$ ipython --no-banner

In [1]: import numpy as np

In [2]: np.set_printoptions(precision=2, suppress=True, linewidth=140, floatmode="fixed")

In [3]: J = np.load("sample12.npy")

In [4]: J
Out[4]: 
array([[-10,  15,  -5,   5, -15, -15, -10],
       [-16,  24,  -8,   8, -24, -24, -16],
       [  8, -12,   4,  -4,  12,  12,   8],
       [ 14, -21,   7,  -7,  21,  21,  14],
       [  8, -12,   4,  -4,  12,  12,   8],
       [-10,  15,  -5,   5, -15, -15, -10],
       [-12,  18,  -6,   6, -18, -18, -12]])

In [5]: rank = np.linalg.matrix_rank(J)

In [6]: rank
Out[6]: np.int64(1)

In [7]: ns = np.linalg.svd(J)[2][rank:].T

In [8]: ns.shape
Out[8]: (7, 6)

In [9]: np.linalg.matrix_rank(J.T @ J), np.linalg.matrix_rank(J @ J.T)
Out[9]: (np.int64(1), np.int64(1))

In [10]: np.allclose(J @ ns, 0)
Out[10]: True

In [11]: ns @ ns.T
Out[11]: 
array([[ 0.89,  0.16, -0.05,  0.05, -0.16, -0.16, -0.11],
       [ 0.16,  0.76,  0.08, -0.08,  0.24,  0.24,  0.16],
       [-0.05,  0.08,  0.97,  0.03, -0.08, -0.08, -0.05],
       [ 0.05, -0.08,  0.03,  0.97,  0.08,  0.08,  0.05],
       [-0.16,  0.24, -0.08,  0.08,  0.76, -0.24, -0.16],
       [-0.16,  0.24, -0.08,  0.08, -0.24,  0.76, -0.16],
       [-0.11,  0.16, -0.05,  0.05, -0.16, -0.16,  0.89]])

In [12]: rng = np.random.default_rng(6246)

In [13]: m1 = np.array([[-1, 3, -2, -3, 0, 3],
    ...:     [-3, -3, 3, 0, 3, 2],
    ...:     [-1, 3, 2, -2, 1, 1],
    ...:     [-2, -1, -3, -1, -1, -3]]) * (rng.random((4, 6)) < 0.3)

In [14]: m1
Out[14]: 
array([[ 0,  0,  0,  0,  0,  0],
       [-3,  0,  3,  0,  3,  0],
       [ 0,  0,  2, -2,  0,  0],
       [-2,  0,  0,  0, -1,  0]])

In [15]: rank = np.linalg.matrix_rank(m1)

In [16]: rank
Out[16]: np.int64(3)

In [17]: ns = np.linalg.svd(m1)[2][rank:].T

In [18]: np.linalg.matrix_rank(m1.T @ m1), np.linalg.matrix_rank(m1 @ m1.T)
Out[18]: (np.int64(3), np.int64(3))

In [19]: [int(np.linalg.matrix_rank(np.delete(m1, i, axis=0))) for i in range(4)]
Out[19]: [3, 2, 2, 2]

In [20]: np.round(m1 @ ns, 2) + 0
Out[20]: 
array([[0.00, 0.00, 0.00],
       [0.00, 0.00, 0.00],
       [0.00, 0.00, 0.00],
       [0.00, 0.00, 0.00]])

In [21]: ns.shape
Out[21]: (6, 3)

In [22]: np.round(m1 @ np.linalg.pinv(m1) @ m1, 2) + 0
Out[22]: 
array([[ 0.00,  0.00,  0.00,  0.00,  0.00,  0.00],
       [-3.00,  0.00,  3.00,  0.00,  3.00,  0.00],
       [ 0.00,  0.00,  2.00, -2.00,  0.00,  0.00],
       [-2.00,  0.00,  0.00,  0.00, -1.00,  0.00]])

In [23]: np.unique(m1.round(6), axis=0).shape
Out[23]: (4, 6)

In [24]: Uu, s, VT = np.linalg.svd(m1)

In [25]: s
Out[25]: array([5.39, 2.57, 2.07, 0.00])

In [26]: A2 = Uu[:, :3] @ np.diag(s[:3]) @ VT[:3]

In [27]: np.round(np.linalg.norm(m1 - A2) / np.linalg.norm(m1), 2)
Out[27]: np.float64(0.0)

In [28]: round(np.linalg.norm(m1 - A2, 2), 2), s[3]
Out[28]: (np.float64(0.0), np.float64(0.0))

In [29]: vec = np.array([6, 7, -8, -5, 9, 1])

In [30]: h = np.maximum(m1 @ vec, 0)

In [31]: np.maximum(m1 @ vec, 0) - np.maximum(-m1 @ vec, 0)
Out[31]: array([  0, -15,  -6, -21])

In [32]: np.tanh(m1 @ vec)
Out[32]: array([ 0.00, -1.00, -1.00, -1.00])

In [33]: A2 = np.array([[0, 2, 3], [1, 3, 1], [2, 2, 3], [0, 2, 0], [3, 0, 1], [3, 3, 1]])

In [34]: np.einsum("ik,kj->ji", m1, A2)
Out[34]: 
array([[ 0, 15,  4, -3],
       [ 0,  0,  0, -4],
       [ 0,  3,  6, -7]])

In [35]: A = np.array([[91, 78, 85, 100, 3],
    ...:     [78, 142, 99, 146, 27],
    ...:     [85, 99, 89, 113, 12],
    ...:     [100, 146, 113, 162, 21],
    ...:     [3, 27, 12, 21, 9]])

In [36]: Uu, s, VT = np.linalg.svd(m1)

In [37]: V = VT[:(s > 1e-8).sum()]

In [38]: vec = m1[0] + -1 * m1[3] + rng.integers(2) * np.eye(6)[2]

In [39]: vec
Out[39]: array([2.00, 0.00, 1.00, 0.00, 1.00, 0.00])

In [40]: np.round(V.T @ V, 2) + 0
Out[40]: 
array([[ 0.96,  0.00, -0.13, -0.13,  0.09,  0.00],
       [ 0.00,  0.00,  0.00,  0.00,  0.00,  0.00],
       [-0.13,  0.00,  0.61, -0.39,  0.26,  0.00],
       [-0.13,  0.00, -0.39,  0.61,  0.26,  0.00],
       [ 0.09,  0.00,  0.26,  0.26,  0.83,  0.00],
       [ 0.00,  0.00,  0.00,  0.00,  0.00,  0.00]])

In [41]: data = np.load("dump.npy")

In [42]: data
Out[42]: 
array([[-3,  0,  0,  0,  0,  0,  0,  0,  0],
       [-1, -2,  0,  0,  0,  0,  0,  0,  0],
       [-2,  2,  2,  0,  0,  0,  0,  0,  0],
       [-1, -3,  2,  1,  0,  0,  0,  0,  0],
       [ 0,  3, -2,  1, -2,  0,  0,  0,  0],
       [ 0,  3, -1,  1, -3,  3,  0,  0,  0],
       [-3,  1, -3,  0, -2,  0,  3,  0,  0],
       [-3,  1,  3, -2,  2,  0,  0,  3,  0],
       [ 1, -2,  3, -1,  2, -2,  0,  0,  0]])

In [43]: np.argsort(-np.linalg.norm(m1, axis=0).round(6), kind="stable")[:3]
Out[43]: array([0, 2, 4])

In [44]: np.linalg.cond(m1) > 100
Out[44]: np.True_

In [45]: np.linalg.matrix_rank(m1, rtol=0.1)
Out[45]: np.int64(3)

In [46]: round(np.linalg.norm(m1, 2) / np.linalg.norm(m1), 2)
Out[46]: np.float64(0.85)

In [47]: u = np.array([-7, -3, 7, -1, 3, -4, 9])

In [48]: g = np.array([1, -1, -2, 1])

In [49]: W0 = np.outer(u, g)

In [50]: W0
Out[50]: 
array([[ -7,   7,  14,  -7],
       [ -3,   3,   6,  -3],
       [  7,  -7, -14,   7],
       [ -1,   1,   2,  -1],
       [  3,  -3,  -6,   3],
       [ -4,   4,   8,  -4],
       [  9,  -9, -18,   9]])

In [51]: Uu, s, VT = np.linalg.svd(W0, full_matrices=False)

In [52]: Uu.shape, s.shape, VT.shape
Out[52]: ((7, 4), (4,), (4, 4))

In [53]: np.abs(Uu[:, 0]).round(6).argmax()
Out[53]: np.int64(6)

In [54]: np.cumsum(s ** 2) / np.sum(s ** 2)
Out[54]: array([1.00, 1.00, 1.00, 1.00])

In [55]: (s > 1e-8).sum()
Out[55]: np.int64(1)

In [56]: np.round(Uu.T @ W0 @ VT.T, 2) + 0
Out[56]: 
array([[38.70,  0.00,  0.00,  0.00],
       [ 0.00,  0.00,  0.00,  0.00],
       [ 0.00,  0.00,  0.00,  0.00],
       [ 0.00,  0.00,  0.00,  0.00]])

In [57]: np.allclose(Uu * s @ VT, W0)
Out[57]: True

In [58]: round(np.sqrt((s ** 2).sum()), 2), np.round(np.linalg.norm(W0), 2)
Out[58]: (np.float64(38.7), np.float64(38.7))

In [59]: np.round(VT @ VT.T, 2) + 0
Out[59]: 
array([[1.00, 0.00, 0.00, 0.00],
       [0.00, 1.00, 0.00, 0.00],
       [0.00, 0.00, 1.00, 0.00],
       [0.00, 0.00, 0.00, 1.00]])

In [60]: u, g = W0[4], W0[2]

In [61]: u @ u
Out[61]: np.int64(63)

In [62]: u @ g
Out[62]: np.int64(147)

In [63]: pr = (u @ g) / (u @ u) * u

In [64]: np.outer(u, g)
Out[64]: 
array([[ 21, -21, -42,  21],
       [-21,  21,  42, -21],
       [-42,  42,  84, -42],
       [ 21, -21, -42,  21]])

In [65]: (g - pr) @ u
Out[65]: np.float64(0.0)

In [66]: pr
Out[66]: array([  7.00,  -7.00, -14.00,   7.00])

In [67]: np.linalg.matrix_rank(np.outer(u, g))
Out[67]: np.int64(1)

In [68]: u = np.array([-2, 0])

In [69]: np.correlate(W0[5], W0[6], "full")
Out[69]: array([ -36,  108,   36, -252,   36,  108,  -36])

In [70]: rank = np.linalg.matrix_rank(W0)

In [71]: rank
Out[71]: np.int64(1)

In [72]: ns = np.linalg.svd(W0)[2][rank:].T

In [73]: [int(np.linalg.matrix_rank(np.delete(W0, i, axis=0))) for i in range(7)]
Out[73]: [1, 1, 1, 1, 1, 1, 1]

In [74]: np.round(W0 @ ns, 2) + 0
Out[74]: 
array([[0.00, 0.00, 0.00],
       [0.00, 0.00, 0.00],
       [0.00, 0.00, 0.00],
       [0.00, 0.00, 0.00],
       [0.00, 0.00, 0.00],
       [0.00, 0.00, 0.00],
       [0.00, 0.00, 0.00]])

In [75]: ns @ ns.T
Out[75]: 
array([[ 0.86,  0.14,  0.29, -0.14],
       [ 0.14,  0.86, -0.29,  0.14],
       [ 0.29, -0.29,  0.43,  0.29],
       [-0.14,  0.14,  0.29,  0.86]])

In [76]: feats = np.loadtxt("case6.csv", delimiter=",")

In [77]: feats
Out[77]: 
array([[-3.00,  3.00, -1.00, -2.00, -1.00],
       [ 0.00,  3.00,  1.00, -5.00, -3.00],
       [-1.00,  5.00,  0.00, -2.00, -3.00],
       [ 1.00,  2.00,  2.00,  1.00,  0.00],
       [-1.00, -1.00,  1.00,  3.00, -1.00],
       [ 1.00,  1.00,  0.00,  1.00, -2.00],
       [ 2.00,  3.00,  3.00,  1.00, -3.00],
       [-1.00,  5.00,  1.00, -2.00, -2.00],
       [-4.00,  2.00,  3.00,  0.00,  1.00],
       [-5.00,  3.00,  3.00, -1.00,  0.00],
       [-2.00,  1.00,  4.00,  1.00,  3.00],
       [-3.00,  1.00,  1.00, -1.00,  6.00],
       [-6.00,  3.00,  3.00, -4.00,  8.00],
       [-8.00,  3.00,  5.00, -1.00,  7.00],
       [-6.00,  0.00,  7.00,  2.00, 10.00],
       [-5.00,  1.00,  6.00,  2.00, 13.00],
       [-8.00,  0.00,  6.00, -1.00, 11.00],
       [-6.00,  2.00,  8.00,  1.00,  9.00],
       [-6.00,  2.00,  9.00,  1.00,  7.00],
       [-4.00,  2.00, 12.00, -2.00,  9.00],
       [-2.00,  2.00, 13.00, -3.00,  6.00],
       [-5.00,  0.00, 10.00, -5.00,  6.00],
       [-8.00, -1.00,  9.00, -4.00,  4.00],
       [-6.00, -4.00, 10.00, -7.00,  2.00],
       [-9.00, -5.00,  8.00, -7.00,  3.00],
       [-9.00, -5.00, 10.00, -6.00,  2.00]])

In [78]: u = np.array([1, -2, -1])

In [79]: np.polyval(u, feats[21])
Out[79]: array([34.00, -1.00, 79.00, 34.00, 23.00])

In [80]: np.cross(feats[21, :3], feats[17, :3])
Out[80]: array([-20.00, -20.00, -10.00])

In [81]: np.array([np.convolve(row, u, "same") for row in feats])
Out[81]: 
array([[  9.00,  -4.00,  -3.00,   4.00,   4.00],
       [  3.00,  -5.00, -10.00,   6.00,  11.00],
       [  7.00,  -9.00,  -7.00,   1.00,   8.00],
       [  0.00,  -3.00,  -5.00,  -4.00,  -1.00],
       [  1.00,   4.00,   2.00,  -8.00,  -1.00],
       [ -1.00,  -3.00,   0.00,  -4.00,   3.00],
       [ -1.00,  -5.00,  -8.00,  -8.00,   5.00],
       [  7.00,  -8.00,  -9.00,   1.00,   6.00],
       [ 10.00,   3.00,  -8.00,  -2.00,  -2.00],
       [ 13.00,   2.00, -10.00,  -1.00,   1.00],
       [  5.00,   4.00,  -8.00,  -3.00,  -7.00],
       [  7.00,   2.00,  -4.00,   7.00, -11.00],
       [ 15.00,   3.00, -13.00,  13.00, -12.00],
       [ 19.00,   7.00, -14.00,   4.00, -13.00],
       [ 12.00,  13.00, -12.00,  -1.00, -22.00],
       [ 11.00,   9.00, -11.00,   3.00, -28.00],
       [ 16.00,  14.00, -13.00,   7.00, -21.00],
       [ 14.00,  10.00, -17.00,  -1.00, -19.00],
       [ 14.00,  11.00, -19.00,  -4.00, -15.00],
       [ 10.00,  12.00, -28.00,   1.00, -16.00],
       [  6.00,  11.00, -31.00,  -1.00,  -9.00],
       [ 10.00,  15.00, -25.00,   6.00,  -7.00],
       [ 15.00,  19.00, -21.00,   3.00,  -4.00],
       [  8.00,  24.00, -23.00,   6.00,   3.00],
       [ 13.00,  27.00, -18.00,   9.00,   1.00],
       [ 13.00,  29.00, -21.00,   4.00,   2.00]])
